In [1]: import numpy as np

In [2]: np.set_printoptions(suppress=True, linewidth=200)

In [3]: rnd = lambda a: np.round(a, 2) + 0

In [4]: M2 = np.array([[0, -2, 0, 2, -1, 2, 2, -2, 1, 2, 1],
   ...:     [-2, 2, 0, 0, -1, 0, 2, -2, -2, 1, 1],
   ...:     [2, -2, 2, 1, 2, 1, -1, -2, -1, -2, -1],
   ...:     [1, -2, 1, 0, -2, 1, -2, 0, 1, 1, -2],
   ...:     [-2, 2, -2, 1, 0, -2, -2, 2, -1, 2, 1],
   ...:     [0, -2, -1, 2, 2, -1, 1, -2, -1, 0, -1],
   ...:     [2, -1, -1, 1, 0, 1, -1, -1, 2, -2, 0],
   ...:     [-1, 0, -1, -1, 0, 0, 1, -2, 2, -1, 1],
   ...:     [1, 0, 2, 0, 1, -1, 0, -1, 0, -2, 0],
   ...:     [1, -2, 2, 0, -2, 0, 2, 0, 2, -2, 2],
   ...:     [2, 2, 0, 2, -2, 0, 2, 0, 1, 1, 0]])

In [5]: J = M2 - M2.T

In [6]: J
Out[6]: 
array([[ 0,  0, -2,  1,  1,  2,  0, -1,  0,  1, -1],
       [ 0,  0,  2,  2, -3,  2,  3, -2, -2,  3, -1],
       [ 2, -2,  0,  0,  4,  2,  0, -1, -3, -4, -1],
       [-1, -2,  0,  0, -3, -1, -3,  1,  1,  1, -4],
       [-1,  3, -4,  3,  0, -4, -2,  2, -2,  4,  3],
       [-2, -2, -2,  1,  4,  0,  0, -2,  0,  0, -1],
       [ 0, -3,  0,  3,  2,  0,  0, -2,  2, -4, -2],
       [ 1,  2,  1, -1, -2,  2,  2,  0,  3, -1,  1],
       [ 0,  2,  3, -1,  2,  0, -2, -3,  0, -4, -1],
       [-1, -3,  4, -1, -4,  0,  4,  1,  4,  0,  1],
       [ 1,  1,  1,  4, -3,  1,  2, -1,  1, -1,  0]])

In [7]: # looks like rank 10

In [8]: rk = np.linalg.matrix_rank(J)

In [9]: rk
Out[9]: np.int64(10)

In [10]: N = np.linalg.svd(J)[2][rk:].T

In [11]: np.linalg.matrix_rank(J.T @ J), np.linalg.matrix_rank(J @ J.T)
Out[11]: (np.int64(10), np.int64(10))

In [12]: [int(np.linalg.matrix_rank(J[:, :j + 1])) for j in range(11)]
Out[12]: [1, 2, 3, 4, 5, 6, 7, 8, 9, 10, 10]

In [13]: N.shape
Out[13]: (11, 1)

In [14]: [int(np.linalg.matrix_rank(np.delete(J, i, axis=0))) for i in range(11)]
Out[14]: [10, 10, 10, 10, 10, 10, 10, 10, 10, 10, 10]

In [15]: x0 = np.array([1, 3, 1, 1, 0, 3, 3, 2, 0, 2, 3])

In [16]: x0 @ J @ x0
Out[16]: np.int64(0)

In [17]: rnd(np.linalg.eigvals(J).real)
Out[17]: array([0., 0., 0., 0., 0., 0., 0., 0., 0., 0., 0.])

In [18]: Q = np.linalg.solve(np.eye(11) - J, np.eye(11) + J)

In [19]: rnd(Q @ Q.T)
Out[19]: 
array([[1., 0., 0., 0., 0., 0., 0., 0., 0., 0., 0.],
       [0., 1., 0., 0., 0., 0., 0., 0., 0., 0., 0.],
       [0., 0., 1., 0., 0., 0., 0., 0., 0., 0., 0.],
       [0., 0., 0., 1., 0., 0., 0., 0., 0., 0., 0.],
       [0., 0., 0., 0., 1., 0., 0., 0., 0., 0., 0.],
       [0., 0., 0., 0., 0., 1., 0., 0., 0., 0., 0.],
       [0., 0., 0., 0., 0., 0., 1., 0., 0., 0., 0.],
       [0., 0., 0., 0., 0., 0., 0., 1., 0., 0., 0.],
       [0., 0., 0., 0., 0., 0., 0., 0., 1., 0., 0.],
       [0., 0., 0., 0., 0., 0., 0., 0., 0., 1., 0.],
       [0., 0., 0., 0., 0., 0., 0., 0., 0., 0., 1.]])

In [20]: rnd(np.linalg.det(Q))
Out[20]: np.float64(1.0)

In [21]: x0 = np.array([3, 1, 1, 1, 1, 2, 0, 3, 3, 2, 3])

In [22]: (J @ x0).argmax()
Out[22]: np.int64(7)

In [23]: J @ (2 * x0)
Out[23]: array([  0,  -8, -22, -28,  16, -28, -24,  34, -28,  22,  12])

In [24]: np.sign((J @ x0).round(6))
Out[24]: array([ 0, -1, -1, -1,  1, -1, -1,  1, -1,  1,  1])

In [25]: (J * x0).sum(axis=1)
Out[25]: array([  0,  -4, -11, -14,   8, -14, -12,  17, -14,  11,   6])

In [26]: np.linalg.lstsq(J[:-1].T, J[-1])[2]
Out[26]: np.int32(10)

In [27]: np.allclose(J[:-1].T @ np.linalg.lstsq(J[:-1].T, J[-1])[0], J[-1])
Out[27]: True

In [28]: rnd(np.trace(np.linalg.pinv(J) @ J))
Out[28]: np.float64(10.0)

In [29]: rnd(J @ np.linalg.pinv(J) @ J)
Out[29]: 
array([[ 0.,  0., -2.,  1.,  1.,  2.,  0., -1.,  0.,  1., -1.],
       [ 0.,  0.,  2.,  2., -3.,  2.,  3., -2., -2.,  3., -1.],
       [ 2., -2.,  0.,  0.,  4.,  2.,  0., -1., -3., -4., -1.],
       [-1., -2.,  0.,  0., -3., -1., -3.,  1.,  1.,  1., -4.],
       [-1.,  3., -4.,  3.,  0., -4., -2.,  2., -2.,  4.,  3.],
       [-2., -2., -2.,  1.,  4.,  0.,  0., -2.,  0.,  0., -1.],
       [ 0., -3.,  0.,  3.,  2.,  0.,  0., -2.,  2., -4., -2.],
       [ 1.,  2.,  1., -1., -2.,  2.,  2.,  0.,  3., -1.,  1.],
       [ 0.,  2.,  3., -1.,  2.,  0., -2., -3.,  0., -4., -1.],
       [-1., -3.,  4., -1., -4.,  0.,  4.,  1.,  4.,  0.,  1.],
       [ 1.,  1.,  1.,  4., -3.,  1.,  2., -1.,  1., -1.,  0.]])

In [30]: basis = np.array([[4, 5, 3, 4, 5, 3],
    ...:     [2, 1, 2, 1, 2, 4],
    ...:     [1, 5, 5, 3, 1, 1],
    ...:     [4, 2, 4, 4, 1, 5],
    ...:     [2, 5, 2, 0, 4, 0],
    ...:     [0, 4, 2, 1, 5, 5]])

In [31]: rng = np.random.default_rng(2636)

In [32]: M = (rng.random((32, 6)) < 0.25) @ basis

In [33]: M
Out[33]: 
array([[ 6,  7,  8,  6,  8, 14],
       [ 0,  0,  0,  0,  0,  0],
       [ 6,  7,  6,  4,  5,  5],
       [ 0,  0,  0,  0,  0,  0],
       [ 9, 16, 12,  8, 12,  8],
       [ 6,  6,  5,  5,  7,  7],
       [ 2,  5,  2,  0,  4,  0],
       [ 4,  5,  3,  4,  5,  3],
       [ 8,  7,  7,  8,  6,  8],
       [ 4,  5,  3,  4,  5,  3],
       [ 0,  0,  0,  0,  0,  0],
       [ 9, 16, 12,  8, 12,  8],
       [ 4,  2,  4,  4,  1,  5],
       [ 9, 12, 12, 11,  7,  9],
       [ 0,  0,  0,  0,  0,  0],
       [10,  8,  9,  9,  8, 12],
       [ 4,  6,  4,  1,  6,  4],
       [ 4,  2,  4,  4,  1,  5],
       [ 0,  0,  0,  0,  0,  0],
       [ 0,  0,  0,  0,  0,  0],
       [ 1,  5,  5,  3,  1,  1],
       [ 7, 11, 10,  8,  8,  8],
       [ 0,  0,  0,  0,  0,  0],
       [ 7, 11, 10,  8,  8,  8],
       [ 5, 11,  9,  4,  7,  5],
       [ 2,  9,  4,  1,  9,  5],
       [ 6,  7,  8,  6,  8, 14],
       [ 6, 10,  5,  4,  9,  3],
       [ 3, 14,  9,  4, 10,  6],
       [ 3,  6,  7,  4,  3,  5],
       [ 4,  6,  6,  5,  6, 10],
       [ 0,  4,  2,  1,  5,  5]])

In [34]: gram = np.cov(M, rowvar=False)

In [35]: np.median(M, axis=0)
Out[35]: array([4. , 6. , 5. , 4. , 5.5, 5. ])

In [36]: rnd(np.polyfit(M[:, 0], M[:, 3], 1))
Out[36]: array([0.95, 0.06])

In [37]: gram.shape
Out[37]: (6, 6)

In [38]: np.argwhere(np.triu(np.abs(np.corrcoef(M.T)) > 0.8, 1))
Out[38]: 
array([[0, 2],
       [0, 3],
       [1, 2],
       [1, 4],
       [2, 3],
       [2, 4],
       [3, 5]])

In [39]: dist = np.linalg.norm(M[:, None] - M[None], axis=-1)

In [40]: np.flatnonzero(dist[26] < dist.mean() / 2)
Out[40]: array([ 0, 15, 26, 30])

In [41]: np.linalg.matrix_rank(dist ** 2)
Out[41]: np.int64(8)

In [42]: dist.shape
Out[42]: (32, 32)

In [43]: basis = M[[25, 9]].astype(float)

In [44]: for _ in range(5):
    ...:     idx = np.linalg.norm(M[:, None] - basis, axis=-1).argmin(axis=1)
    ...:     basis = np.array([M[idx == j].mean(axis=0) for j in range(2)])
    ...: 

In [45]: idx
Out[45]: array([0, 1, 0, 1, 0, 0, 1, 1, 0, 1, 1, 0, 1, 0, 1, 0, 1, 1, 1, 1, 1, 0, 1, 0, 0, 0, 0, 0, 0, 1, 0, 1])

In [46]: rnd(basis[1] - basis[0])
Out[46]: array([-4.81, -7.38, -6.12, -4.62, -6.19, -6.19])

In [47]: np.bincount(idx)
Out[47]: array([16, 16])

In [48]: rnd(basis)
Out[48]: 
array([[6.44, 9.88, 8.25, 6.19, 8.12, 8.12],
       [1.62, 2.5 , 2.12, 1.56, 1.94, 1.94]])

In [49]: cen = (M - M.mean(axis=0)) / M.std(axis=0)

In [50]: rnd(cen.std(axis=0))
Out[50]: array([1., 1., 1., 1., 1., 1.])

In [51]: c = np.linalg.lstsq(np.delete(cen, 0, axis=1), cen[:, 0])[0]

In [52]: np.abs(c).argmax()
Out[52]: np.int64(0)

In [53]: rnd(1 - np.var(cen[:, 0] - np.delete(cen, 0, axis=1) @ c))
Out[53]: np.float64(0.95)

In [54]: cen = M - M.mean(axis=0)

In [55]: V = np.linalg.svd(cen)[2][:1]

In [56]: M2 = cen - cen @ V.T @ V

In [57]: rnd(M2.std(axis=0))
Out[57]: array([1.25, 1.73, 0.93, 1.35, 1.46, 2.2 ])

In [58]: rnd(np.cov(cen @ V.T, rowvar=False))
Out[58]: np.float64(75.04)

In [59]: rnd(np.diag(V.T @ V))
Out[59]: array([0.11, 0.26, 0.19, 0.11, 0.16, 0.16])

In [60]: np.linalg.norm(M2, axis=1).round(6).argmax()
Out[60]: np.int64(0)

In [61]: W0 = np.loadtxt("a.csv", delimiter=",")

In [62]: W0
Out[62]: 
array([[ 3.,  3.,  3.,  3.,  3.,  3.,  3.,  3.,  3.],
       [ 3.,  6.,  6.,  6.,  6.,  6.,  6.,  6.,  6.],
       [ 3.,  6.,  9.,  9.,  9.,  9.,  9.,  9.,  9.],
       [ 3.,  6.,  9., 12., 12., 12., 12., 12., 12.],
       [ 3.,  6.,  9., 12., 15., 15., 15., 15., 15.],
       [ 3.,  6.,  9., 12., 15., 18., 18., 18., 18.],
       [ 3.,  6.,  9., 12., 15., 18., 21., 21., 21.],
       [ 3.,  6.,  9., 12., 15., 18., 21., 24., 24.],
       [ 3.,  6.,  9., 12., 15., 18., 21., 24., 27.]])

In [63]: # symmetric

In [64]: low = np.linalg.cholesky(W0)

In [65]: rnd(np.diag(low) ** 2)
Out[65]: array([3., 3., 3., 3., 3., 3., 3., 3., 3.])

In [66]: rnd(low)
Out[66]: 
array([[1.73, 0.  , 0.  , 0.  , 0.  , 0.  , 0.  , 0.  , 0.  ],
       [1.73, 1.73, 0.  , 0.  , 0.  , 0.  , 0.  , 0.  , 0.  ],
       [1.73, 1.73, 1.73, 0.  , 0.  , 0.  , 0.  , 0.  , 0.  ],
       [1.73, 1.73, 1.73, 1.73, 0.  , 0.  , 0.  , 0.  , 0.  ],
       [1.73, 1.73, 1.73, 1.73, 1.73, 0.  , 0.  , 0.  , 0.  ],
       [1.73, 1.73, 1.73, 1.73, 1.73, 1.73, 0.  , 0.  , 0.  ],
       [1.73, 1.73, 1.73, 1.73, 1.73, 1.73, 1.73, 0.  , 0.  ],
       [1.73, 1.73, 1.73, 1.73, 1.73, 1.73, 1.73, 1.73, 0.  ],
       [1.73, 1.73, 1.73, 1.73, 1.73, 1.73, 1.73, 1.73, 1.73]])

In [67]: rnd(np.prod(np.diag(low)) ** 2), rnd(np.linalg.det(W0))
Out[67]: (np.float64(19683.0), np.float64(19683.0))

In [68]: rnd(low @ low.T)
Out[68]: 
array([[ 3.,  3.,  3.,  3.,  3.,  3.,  3.,  3.,  3.],
       [ 3.,  6.,  6.,  6.,  6.,  6.,  6.,  6.,  6.],
       [ 3.,  6.,  9.,  9.,  9.,  9.,  9.,  9.,  9.],
       [ 3.,  6.,  9., 12., 12., 12., 12., 12., 12.],
       [ 3.,  6.,  9., 12., 15., 15., 15., 15., 15.],
       [ 3.,  6.,  9., 12., 15., 18., 18., 18., 18.],
       [ 3.,  6.,  9., 12., 15., 18., 21., 21., 21.],
       [ 3.,  6.,  9., 12., 15., 18., 21., 24., 24.],
       [ 3.,  6.,  9., 12., 15., 18., 21., 24., 27.]])

In [69]: W0.inv()
Traceback (most recent call last):
  Cell In[69], line 1
    W0.inv()
AttributeError: 'numpy.ndarray' object has no attribute 'inv'


In [70]: np.trace(W0)
Out[70]: np.float64(135.0)

In [71]: np.allclose(W0, W0.T)
Out[71]: True

In [72]: W0 @ W0
Out[72]: 
array([[  81.,  153.,  216.,  270.,  315.,  351.,  378.,  396.,  405.],
       [ 153.,  297.,  423.,  531.,  621.,  693.,  747.,  783.,  801.],
       [ 216.,  423.,  612.,  774.,  909., 1017., 1098., 1152., 1179.],
       [ 270.,  531.,  774.,  990., 1170., 1314., 1422., 1494., 1530.],
       [ 315.,  621.,  909., 1170., 1395., 1575., 1710., 1800., 1845.],
       [ 351.,  693., 1017., 1314., 1575., 1791., 1953., 2061., 2115.],
       [ 378.,  747., 1098., 1422., 1710., 1953., 2142., 2268., 2331.],
       [ 396.,  783., 1152., 1494., 1800., 2061., 2268., 2412., 2484.],
       [ 405.,  801., 1179., 1530., 1845., 2115., 2331., 2484., 2565.]])

In [73]: (W0 + W0.T) / 2
Out[73]: 
array([[ 3.,  3.,  3.,  3.,  3.,  3.,  3.,  3.,  3.],
       [ 3.,  6.,  6.,  6.,  6.,  6.,  6.,  6.,  6.],
       [ 3.,  6.,  9.,  9.,  9.,  9.,  9.,  9.,  9.],
       [ 3.,  6.,  9., 12., 12., 12., 12., 12., 12.],
       [ 3.,  6.,  9., 12., 15., 15., 15., 15., 15.],
       [ 3.,  6.,  9., 12., 15., 18., 18., 18., 18.],
       [ 3.,  6.,  9., 12., 15., 18., 21., 21., 21.],
       [ 3.,  6.,  9., 12., 15., 18., 21., 24., 24.],
       [ 3.,  6.,  9., 12., 15., 18., 21., 24., 27.]])

In [74]: np.allclose(W0 @ W0.T, W0.T @ W0)
Out[74]: True
